In [1]: import numpy as np

In [2]: import numpy.linalg as la

In [3]: np.set_printoptions(precision=1, suppress=True, linewidth=120, legacy="1.25")

In [4]: def rnd(a):
   ...:     return np.round(a, 1) + 0
   ...: 

In [5]: W0 = np.loadtxt("out4.csv", delimiter=",")

In [6]: W0
Out[6]: 
array([[1., 0., 0., 0., 0., 0., 0., 0.],
       [0., 2., 0., 0., 0., 0., 0., 0.],
       [0., 0., 2., 0., 0., 0., 0., 0.],
       [1., 1., 2., 0., 0., 0., 0., 0.],
       [0., 2., 0., 1., 1., 0., 0., 0.],
       [2., 1., 2., 0., 2., 1., 0., 0.],
       [2., 0., 0., 2., 0., 2., 1., 0.],
       [2., 0., 1., 0., 1., 2., 0., 1.]])

In [7]: Uu, sig, vt = la.svd(W0)

In [8]: rnd(sig)
Out[8]: array([5.8, 3.4, 2.9, 1.8, 1.2, 1. , 0.4, 0. ])

In [9]: np.argmax(sig[:-1] / (sig[1:] + 1e-6)) + 1
Out[9]: 7

In [10]: M2 = Uu[:, :7] @ np.diag(sig[:7]) @ vt[:7]

In [11]: rnd(np.abs(W0 - M2).max())
Out[11]: 0.0

In [12]: rnd(la.norm(W0 - M2, 2)), rnd(sig[7])
Out[12]: (0.0, 0.0)

In [13]: la.matrix_rank(M2)
Out[13]: 7

In [14]: rnd(M2)
Out[14]: 
array([[1., 0., 0., 0., 0., 0., 0., 0.],
       [0., 2., 0., 0., 0., 0., 0., 0.],
       [0., 0., 2., 0., 0., 0., 0., 0.],
       [1., 1., 2., 0., 0., 0., 0., 0.],
       [0., 2., 0., 1., 1., 0., 0., 0.],
       [2., 1., 2., 0., 2., 1., 0., 0.],
       [2., 0., 0., 2., 0., 2., 1., 0.],
       [2., 0., 1., 0., 1., 2., 0., 1.]])

In [15]: W0 @ W0
Out[15]: 
array([[ 1.,  0.,  0.,  0.,  0.,  0.,  0.,  0.],
       [ 0.,  4.,  0.,  0.,  0.,  0.,  0.,  0.],
       [ 0.,  0.,  4.,  0.,  0.,  0.,  0.,  0.],
       [ 1.,  2.,  4.,  0.,  0.,  0.,  0.,  0.],
       [ 1.,  7.,  2.,  1.,  1.,  0.,  0.,  0.],
       [ 4.,  7.,  6.,  2.,  4.,  1.,  0.,  0.],
       [10.,  4.,  8.,  2.,  4.,  4.,  1.,  0.],
       [ 8.,  4.,  7.,  1.,  6.,  4.,  0.,  1.]])

In [16]: la.matrix_rank(W0 - W0[0, 0] * np.eye(8))
Out[16]: 6

In [17]: rank = la.matrix_rank(W0)

In [18]: rank
Out[18]: 7

In [19]: ns = la.svd(W0)[2][rank:].T

In [20]: [int(la.matrix_rank(np.delete(W0, i, axis=0))) for i in range(8)]
Out[20]: [7, 7, 7, 7, 6, 6, 6, 6]

In [21]: [int(la.matrix_rank(W0[:, :j + 1])) for j in range(8)]
Out[21]: [1, 2, 3, 4, 5, 6, 7, 7]

In [22]: ns.shape
Out[22]: (8, 1)

In [23]: np.allclose(W0 @ ns, 0)
Out[23]: True

In [24]: rnd(W0 @ ns)
Out[24]: 
array([[0.],
       [0.],
       [0.],
       [0.],
       [0.],
       [0.],
       [0.],
       [0.]])

In [25]: rnd(ns[:, 0] / ns[np.abs(ns[:, 0]).round(6).argmax(), 0])
Out[25]: array([ 0. ,  0. ,  0. , -0.2,  0.2, -0.3,  1. ,  0.5])

In [26]: x0 = np.array([1, 0, 2, 1, 1, 2, 3, 0])

In [27]: W0 @ np.ones(8)
Out[27]: array([1., 2., 2., 4., 4., 8., 7., 7.])

In [28]: W0 @ np.eye(8)[0]
Out[28]: array([1., 0., 0., 1., 0., 2., 2., 2.])

In [29]: W0 @ x0
Out[29]: array([ 1.,  0.,  4.,  5.,  2., 10., 11.,  9.])

In [30]: feats = np.array([[1, 0, 0], [0, 1, 1], [1, 2, 1]])

In [31]: feats
Out[31]: 
array([[1, 0, 0],
       [0, 1, 1],
       [1, 2, 1]])

In [32]: rng = np.random.default_rng(374507)

In [33]: idx = rng.permutation(3)

In [34]: M2 = feats[:, idx] * rng.choice([-1, 1], 3)

In [35]: M2
Out[35]: 
array([[-1,  0,  0],
       [ 0,  1, -1],
       [-1,  2, -1]])

In [36]: Uu, _, vt = la.svd(feats.T @ M2)

In [37]: idx
Out[37]: array([0, 1, 2])

In [38]: rnd(Uu @ vt)
Out[38]: 
array([[-1.,  0.,  0.],
       [ 0.,  1.,  0.],
       [ 0.,  0., -1.]])

In [39]: W1 = np.array([[2, 2], [2, 0], [1, 2]])

In [40]: c = np.array([2, -3])

In [41]: act = np.maximum(feats @ W1 + c, 0)

In [42]: rnd((act > 0).mean(axis=0))
Out[42]: array([1. , 0.3])

In [43]: C = np.array([[-1, 1, -1], [1, 0, 0]])

In [44]: W1 @ C
Out[44]: 
array([[ 0,  2, -2],
       [-2,  2, -2],
       [ 1,  1, -1]])

In [45]: (act @ C).round(6).argmax(axis=1)
Out[45]: array([1, 1, 1])

In [46]: act @ C
Out[46]: 
array([[-4,  4, -4],
       [-5,  5, -5],
       [-8,  9, -9]])

In [47]: M2 = la.inv(feats)

In [48]: M2
Out[48]: 
array([[ 1.,  0.,  0.],
       [-1., -1.,  1.],
       [ 1.,  2., -1.]])

In [49]: rnd(la.cond(feats))
Out[49]: 8.3

In [50]: rnd(la.det(feats) * M2)
Out[50]: 
array([[-1.,  0.,  0.],
       [ 1.,  1., -1.],
       [-1., -2.,  1.]])

In [51]: np.allclose(M2, feats.T)
Out[51]: False

In [52]: rnd(la.det(feats) * la.det(M2))
Out[52]: 1.0

In [53]: (np.abs(M2) > 1e-9).astype(int)
Out[53]: 
array([[1, 0, 0],
       [1, 1, 1],
       [1, 1, 1]])

In [54]: idx = rng.permutation(3)

In [55]: idx
Out[55]: array([0, 2, 1])

In [56]: M2 = feats[idx][:, idx]

In [57]: rnd(np.sort(np.abs(la.eigvals(M2))))
Out[57]: array([0.4, 1. , 2.4])

In [58]: np.allclose(M2, feats)
Out[58]: False

In [59]: arr = np.load("arr.npy")

In [60]: rnd(arr)
Out[60]: 
array([[-0.6,  0.2, -0.1,  1. ],
       [ 1. ,  0.3, -2.2, -0.6],
       [ 0.3, -0.1, -0.1, -0.6],
       [ 4.9,  1.7, -0.1, -1.5],
       [-0.8, -0.4,  0.2,  0. ],
       [-0.6,  0.1,  1.5,  0.9],
       [-0.6, -1.3, -1.8, -2.2],
       [ 1.8,  0.1, -1.6, -1.7],
       [ 0.8,  0.5,  0.6,  0.2]])

In [61]: rnd(arr.mean(axis=0))
Out[61]: array([ 0.7,  0.1, -0.4, -0.5])

In [62]: la.matrix_rank(arr)
Out[62]: 3

In [63]: rnd(arr.sum(axis=1))
Out[63]: array([ 0.5, -1.4, -0.5,  5. , -1.1,  2. , -5.8, -1.3,  2.2])

In [64]: rnd(np.diff(arr, axis=0))
Out[64]: 
array([[ 1.6,  0.1, -2. , -1.6],
       [-0.7, -0.4,  2.1,  0. ],
       [ 4.6,  1.8,  0. , -0.9],
       [-5.7, -2.1,  0.3,  1.5],
       [ 0.2,  0.5,  1.3,  1. ],
       [ 0. , -1.4, -3.3, -3.1],
       [ 2.4,  1.4,  0.2,  0.5],
       [-1. ,  0.4,  2.2,  2. ]])

In [65]: np.count_nonzero(arr)
Out[65]: 36

In [66]: rnd(la.svd(arr, compute_uv=False))
Out[66]: array([6.4, 4.2, 1.7, 0. ])

In [67]: rnd(arr.sum(axis=0))
Out[67]: array([ 6.4,  1.1, -3.5, -4.5])
